$ python -q
>>> import numpy as np
>>> import numpy.linalg as la
>>> np.set_printoptions(precision=2, suppress=True, linewidth=200)
>>> tidy = lambda a: np.round(a, 2) + 0
>>> F = np.load("arr.npy")
>>> print(F)
[[ 0  0  0  2]
 [ 0  0  0  0]
 [-2  0  0  0]
 [ 0 -3  0  0]]
>>> # looks like rank 3
>>> print(tidy(la.norm(F, 2) / la.norm(F)))
0.73
>>> print(la.matrix_rank(F, rtol=0.1))
3
>>> print(la.cond(F) > 100)
True
>>> left, sv, vt = la.svd(F)
>>> print(np.argmax(sv[:-1] / (sv[1:] + 1e-6)) + 1)
3
>>> print(sv)
[3. 2. 2. 0.]
>>> M2 = left[:, :3] @ np.diag(sv[:3]) @ vt[:3]
>>> print(M2)
[[ 0.  0.  0.  2.]
 [ 0.  0.  0.  0.]
 [-2.  0.  0.  0.]
 [ 0. -3.  0.  0.]]
>>> print(tidy(la.norm(F - M2) / la.norm(F)))
0.0
>>> arr = np.loadtxt("layer13.csv", delimiter=",")
>>> print(arr)
[[0. 9.]
 [9. 0.]]
>>> print(tidy(la.eigvalsh(arr).min()))
-9.0
>>> print([round(float(la.det(arr[:i, :i])), 2) + 0 for i in range(1, 3)])
[0.0, -81.0]
>>> evals, evecs = la.eigh(arr)
>>> print(evals)
[-9.  9.]
>>> print(tidy(np.abs(evecs[:, -1])))
[0.71 0.71]
>>> print(tidy(la.eigvalsh(arr @ arr)))
[81. 81.]
>>> print((evals > 1e-8).sum(), (evals < -1e-8).sum())
1 1
>>> W0 = np.array([[5, 3, 0], [0, 2, 3], [5, 4, 4]])
>>> print(W0)
[[5 3 0]
 [0 2 3]
 [5 4 4]]
>>> x0 = np.array([-3, 1, -2])
>>> h = np.maximum(W0 @ x0, 0)
>>> print(h)
[0 0 0]
>>> print(np.maximum(W0 @ x0, 0) - np.maximum(-W0 @ x0, 0))
[-12  -4 -19]
>>> proj = np.triu(np.array([[-2, 0, 1], [-3, 1, -1], [-1, -2, -1]]), 1) + np.eye(3)
>>> M2 = proj @ W0 @ la.inv(proj)
>>> print(la.matrix_rank(M2))
3
>>> print(M2)
[[10.  7.  1.]
 [-5. -2.  2.]
 [ 5.  4.  3.]]
>>> print(np.trace(M2), np.trace(W0))
11.0 11
>>> print(proj @ W0 - W0 @ proj)
[[ 5.  4.  2.]
 [-5. -4. -2.]
 [ 0.  0. -1.]]
>>> M = np.loadtxt("data.csv", delimiter=",")
>>> print(M)
[[ 1.  -0.8]
 [ 1.   0.6]
 [ 9.5 -1. ]
 [-4.  -2.1]]
>>> x0 = np.array([-1, -3])
>>> target = arr @ x0
>>> print(target)
[-27.  -9.]
>>> print(tidy(la.solve(arr, 4 * target)))
[ -4. -12.]
>>> print(tidy(la.solve(arr, target + arr[:, 1])))
[-1. -2.]
>>> print(tidy(la.solve(arr, arr[:, 0])))
[1. 0.]
>>> def softmax(z):
...     e = np.exp(z - z.max(axis=-1, keepdims=True))
...     return e / e.sum(axis=-1, keepdims=True)
... 
>>> print(tidy(softmax(M[2])))
[1. 0.]
>>> print(tidy(softmax(M[2] + 4)))
[1. 0.]
>>> print(tidy(softmax(10 * M[2])))
[1. 0.]
>>> S = M @ M.T / np.sqrt(2)
>>> print(softmax(S).round(6).argmax(axis=1))
[2 2 2 3]
>>> print(softmax(S)[2] @ M)
[ 9.5 -1. ]
>>> O, R = la.qr(M)
>>> print(tidy(O))
[[-0.1   0.31]
 [-0.1  -0.24]
 [-0.91  0.35]
 [ 0.38  0.85]]
>>> print(np.trace(O @ O.T))
2.0
>>> print(tidy(R))
[[-10.4    0.12]
 [  0.    -2.53]]
>>> print(tidy(np.abs(np.diag(R))))
[10.4   2.53]
